% ipython --no-banner

In [1]: import numpy as np

In [2]: np.set_printoptions(suppress=True, linewidth=200)

In [3]: feats = np.loadtxt("test15.csv", delimiter=",")

In [4]: print(feats)
[[-1.  1. -3. -3.]
 [-1.  1.  3.  3.]
 [ 3.  0. -3.  0.]
 [-5.  5.  9.  9.]]

In [5]: # rank 3

In [6]: left, sv, vt = np.linalg.svd(feats)

In [7]: vecs = vt[:(sv > 1e-8).sum()]

In [8]: rng = np.random.default_rng(3473)

In [9]: x0 = feats[0] + 4 * feats[1] + rng.integers(2) * np.eye(4)[1]

In [10]: x0
Out[10]: array([-5.,  5.,  9.,  9.])

In [11]: np.allclose(vecs.T @ vecs @ x0, x0)
Out[11]: True

In [12]: print(np.round(vecs.T @ vecs, 2))
[[ 0.75 -0.25 -0.25  0.25]
 [-0.25  0.75 -0.25  0.25]
 [-0.25 -0.25  0.75  0.25]
 [ 0.25  0.25  0.25  0.75]]

In [13]: np.linalg.matrix_rank(np.vstack([feats, x0]))
Out[13]: np.int64(3)

In [14]: print(feats.reshape(2, -1))
[[-1.  1. -3. -3. -1.  1.  3.  3.]
 [ 3.  0. -3.  0. -5.  5.  9.  9.]]

In [15]: feats.ravel(order="F")
Out[15]: array([-1., -1.,  3., -5.,  1.,  1.,  0.,  5., -3.,  3., -3.,  9., -3.,  3.,  0.,  9.])

In [16]: blk = feats.reshape(4, 2, -1)

In [17]: blk.shape
Out[17]: (4, 2, 2)

In [18]: print(blk[:, 0])
[[-1.  1.]
 [-1.  1.]
 [ 3.  0.]
 [-5.  5.]]

In [19]: arr = np.array([[1, 0, 0], [1, 1, 0], [-2, 2, 1]])

In [20]: Y = arr / np.sqrt((arr ** 2).mean(axis=1, keepdims=True))

In [21]: np.round(arr - arr.mean(axis=1, keepdims=True), 2)
Out[21]: 
array([[ 0.67, -0.33, -0.33],
       [ 0.33,  0.33, -0.67],
       [-2.33,  1.67,  0.67]])

In [22]: np.round(np.linalg.norm(Y, axis=1), 2)
Out[22]: array([1.73, 1.73, 1.73])

In [23]: X = np.loadtxt("run15.csv", delimiter=",")

In [24]: print(X)
[[3. 0. 0. 0.]
 [0. 2. 0. 1.]
 [0. 1. 1. 4.]
 [0. 2. 3. 0.]]

In [25]: print(round(np.abs(np.linalg.eigvals(X)).max(), 2))
4.53

In [26]: round(float(np.linalg.det(X)), 2)
Out[26]: -69.0

In [27]: print(np.allclose(X @ X.T, X.T @ X))
False

In [28]: (X - X.T) / 2
Out[28]: 
array([[ 0. ,  0. ,  0. ,  0. ],
       [ 0. ,  0. , -0.5, -0.5],
       [ 0. ,  0.5,  0. ,  0.5],
       [ 0. ,  0.5, -0.5,  0. ]])

In [29]: Q = X.astype(float).copy()

In [30]: for j in range(4):
    ...:     Q[:, j] -= Q[:, :j] @ (Q[:, :j].T @ Q[:, j])
    ...:     Q[:, j] /= np.linalg.norm(Q[:, j])
    ...: 

In [31]: Q.round(2)
Out[31]: 
array([[ 1.  ,  0.  ,  0.  ,  0.  ],
       [ 0.  ,  0.67, -0.73, -0.16],
       [ 0.  ,  0.33,  0.1 ,  0.94],
       [ 0.  ,  0.67,  0.68, -0.31]])

In [32]: np.round(Q.T @ Q, 2) + 0
Out[32]: 
array([[1., 0., 0., 0.],
       [0., 1., 0., 0.],
       [0., 0., 1., 0.],
       [0., 0., 0., 1.]])

In [33]: labels = rng.permutation(4)

In [34]: labels
Out[34]: array([0, 1, 3, 2])

In [35]: Y = Q[labels][:, labels]

In [36]: np.round(np.linalg.det(Y), 2), round(np.linalg.det(Q[labels]), 2)
Out[36]: (np.float64(-1.0), np.float64(1.0))

In [37]: print(np.round(np.sort(np.abs(np.linalg.eigvals(Y))), 2))
[1. 1. 1. 1.]

In [38]: np.round(np.diag(Y), 2)
Out[38]: array([ 1.  ,  0.67, -0.31,  0.1 ])

In [39]: np.allclose(Y, Q)
Out[39]: False

In [40]: labels = rng.permutation(4)

In [41]: print(labels)
[3 0 2 1]

In [42]: Y = X[labels][:, labels]

In [43]: print(Y)
[[0. 0. 3. 2.]
 [0. 3. 0. 0.]
 [4. 0. 1. 1.]
 [1. 0. 0. 2.]]

In [44]: np.round(np.linalg.det(Y), 2), np.round(np.linalg.det(X[labels]), 2)
Out[44]: (np.float64(-69.0), np.float64(-69.0))

In [45]: u = np.array([3, 2, -1, 1])

In [46]: Y = X + np.outer(u, np.eye(4)[2])

In [47]: np.linalg.matrix_rank(np.linalg.inv(Y) - np.linalg.inv(X), tol=1e-8)
Out[47]: np.int64(1)

In [48]: round(np.linalg.det(Y) / np.linalg.det(X), 2), round(float(1 + np.linalg.solve(X, u)[2]), 2)
Out[48]: (np.float64(0.52), 0.52)

In [49]: print(np.linalg.matrix_rank(Y - X))
1

In [50]: data = np.loadtxt("data.csv", delimiter=",")

In [51]: print(data)
[[ 2.83  0.03  0.89  0.15]
 [ 6.07 11.94 12.8  12.03]
 [ 7.99  8.14  9.96  7.94]]

In [52]: left, sv, vt = np.linalg.svd(data)

In [53]: np.argmax(sv[:-1] / (sv[1:] + 1e-6)) + 1
Out[53]: np.int64(2)

In [54]: Y = left[:, :2] @ np.diag(sv[:2]) @ vt[:2]

In [55]: np.round(np.linalg.norm(data - Y) / np.linalg.norm(data), 2)
Out[55]: np.float64(0.01)

In [56]: K = np.loadtxt("case3.csv", delimiter=",")

In [57]: K
Out[57]: 
array([[ -2.99,  -8.51,   8.51],
       [ -4.97,  -7.02,   7.02],
       [ -3.98,  -7.77,   7.77],
       [ -3.49,  -8.13,   8.13],
       [-11.97,  -1.77,   1.77],
       [ -5.91,  -6.31,   6.31],
       [ -5.73,  -6.45,   6.45],
       [ -7.98,  -4.76,   4.76],
       [-14.81,   0.36,  -0.36],
       [ -2.57,  -8.83,   8.83],
       [ -2.62,  -8.79,   8.79],
       [ -4.94,  -7.05,   7.05],
       [ -6.75,  -5.69,   5.69],
       [ -7.71,  -4.97,   4.97],
       [-12.16,  -1.63,   1.63],
       [ -6.24,  -6.07,   6.07],
       [-13.04,  -0.97,   0.97],
       [ -2.26,  -9.06,   9.06],
       [ -4.3 ,  -7.53,   7.53],
       [ -7.2 ,  -5.35,   5.35],
       [ -8.28,  -4.54,   4.54],
       [ -8.33,  -4.51,   4.51],
       [-11.74,  -1.94,   1.94]])

In [58]: left, sv, vt = np.linalg.svd(K)

In [59]: print(np.argmax(sv[:-1] / (sv[1:] + 1e-6)) + 1)
2

In [60]: Y = left[:, :2] @ np.diag(sv[:2]) @ vt[:2]

In [61]: round(float(np.linalg.norm(K - Y, 2)), 2), round(float(sv[2]), 2)
Out[61]: (0.0, 0.0)

In [62]: round(float(np.linalg.norm(K - Y) / np.linalg.norm(K)), 2)
Out[62]: 0.0

In [63]: Ac = K - K.mean(axis=0)

In [64]: vecs = np.linalg.svd(Ac)[2][:2]

In [65]: Y = Ac - Ac @ vecs.T @ vecs

In [66]: np.round(np.linalg.norm(Y) / np.linalg.norm(Ac), 2)
Out[66]: np.float64(0.0)

In [67]: np.round(Y.std(axis=0), 2) + 0
Out[67]: array([0., 0., 0.])

In [68]: np.linalg.norm(Y, axis=1).round(6).argmax()
Out[68]: np.int64(0)

In [69]: A = np.load("a.npy")

In [70]: A
Out[70]: 
array([[5, 4, 2, 4],
       [5, 5, 1, 3],
       [5, 3, 0, 3]])

In [71]: np.round(np.linalg.svd(A, compute_uv=False), 2)
Out[71]: array([12.67,  1.48,  1.19])

In [72]: print(np.linalg.matrix_rank(A))
3

In [73]: print(np.round(A.mean(axis=0), 2))
[5.   4.   1.   3.33]

In [74]: print(A.shape)
(3, 4)

In [75]: np.count_nonzero(A)
Out[75]: np.int64(11)

In [76]: round(np.linalg.norm(A), 2)
Out[76]: np.float64(12.81)

In [77]: print(A.sum(axis=1))
[15 14 11]

In [78]: print(A - A[0])
[[ 0  0  0  0]
 [ 0  1 -1 -1]
 [ 0 -1 -2 -1]]

In [79]: print(A.sum(axis=0))
[15 12  3 10]

In [80]: gram = A.T @ A

In [81]: np.round(np.linalg.svd(A, compute_uv=False) ** 2, 2)
Out[81]: array([160.4 ,   2.19,   1.41])

In [82]: u, v = A[0], A[1]

In [83]: u @ u
Out[83]: np.int64(61)

In [84]: u @ v
Out[84]: np.int64(59)

In [85]: p = (u @ v) / (u @ u) * u

In [86]: p.round(2)
Out[86]: array([4.84, 3.87, 1.93, 3.87])

In [87]: print(np.round(v - p, 2))
[ 0.16  1.13 -0.93 -0.87]

In [88]: (v - p) @ u
Out[88]: np.float64(0.0)

In [89]: W0 = np.load("dump.npy")

In [90]: W0
Out[90]: 
array([[1.  , 0.7 , 0.49],
       [0.7 , 1.  , 0.7 ],
       [0.49, 0.7 , 1.  ]])

In [91]: # symmetric, so the eigenvalues are real

In [92]: np.round(np.diff(W0, axis=0), 2)
Out[92]: 
array([[-0.3 ,  0.3 ,  0.21],
       [-0.21, -0.3 ,  0.3 ]])

In [93]: W0.sum(axis=0)
Out[93]: array([2.19, 2.4 , 2.19])

In [94]: print(W0.sum(axis=1))
[2.19 2.4  2.19]

In [95]: np.linalg.matrix_rank(W0)
Out[95]: np.int64(3)

In [96]: np.abs(W0).max()
Out[96]: np.float64(1.0)

In [97]: blk = np.stack([W0, 3 * W0, W0[::-1]])

In [98]: blk.shape
Out[98]: (3, 3, 3)

In [99]: print((blk @ W0.T).shape)
(3, 3, 3)

In [100]: np.linalg.matrix_rank(blk.reshape(3, -1))
Out[100]: np.int64(2)

In [101]: np.round(np.linalg.det(blk), 2)
Out[101]: array([ 0.26,  7.02, -0.26])

In [102]: L = np.linalg.cholesky(W0)

In [103]: print(np.linalg.eigvalsh(W0).min() > 0)
True

In [104]: W0 / np.sqrt(np.outer(np.diag(W0), np.diag(W0)))
Out[104]: 
array([[1.  , 0.7 , 0.49],
       [0.7 , 1.  , 0.7 ],
       [0.49, 0.7 , 1.  ]])

In [105]: L.round(2)
Out[105]: 
array([[1.  , 0.  , 0.  ],
       [0.7 , 0.71, 0.  ],
       [0.49, 0.5 , 0.71]])

In [106]: M = np.load("x.npy")

In [107]: print(M)
[[-0.08 -0.25 -0.74]
 [-2.07  2.37  0.7 ]
 [ 1.82 -1.99 -0.83]
 [-0.27  1.39  0.4 ]
 [-1.5   1.07 -0.05]
 [ 1.36 -0.73 -0.72]
 [ 2.27 -2.22 -1.39]
 [-1.14  0.5   0.27]
 [-1.94  1.48  0.65]
 [-2.03  1.89  1.03]
 [-1.19  1.17  0.72]
 [-0.81  0.55  0.29]
 [-1.77  1.72  0.51]
 [-0.37 -0.16 -0.23]
 [-0.83  0.86  0.71]]

In [108]: dist = np.linalg.norm(M[:, None] - M[None], axis=-1)

In [109]: np.linalg.matrix_rank(dist ** 2)
Out[109]: np.int64(5)

In [110]: np.flatnonzero(dist[12] < dist.mean() / 2)
Out[110]: array([ 1,  4,  8,  9, 10, 12])
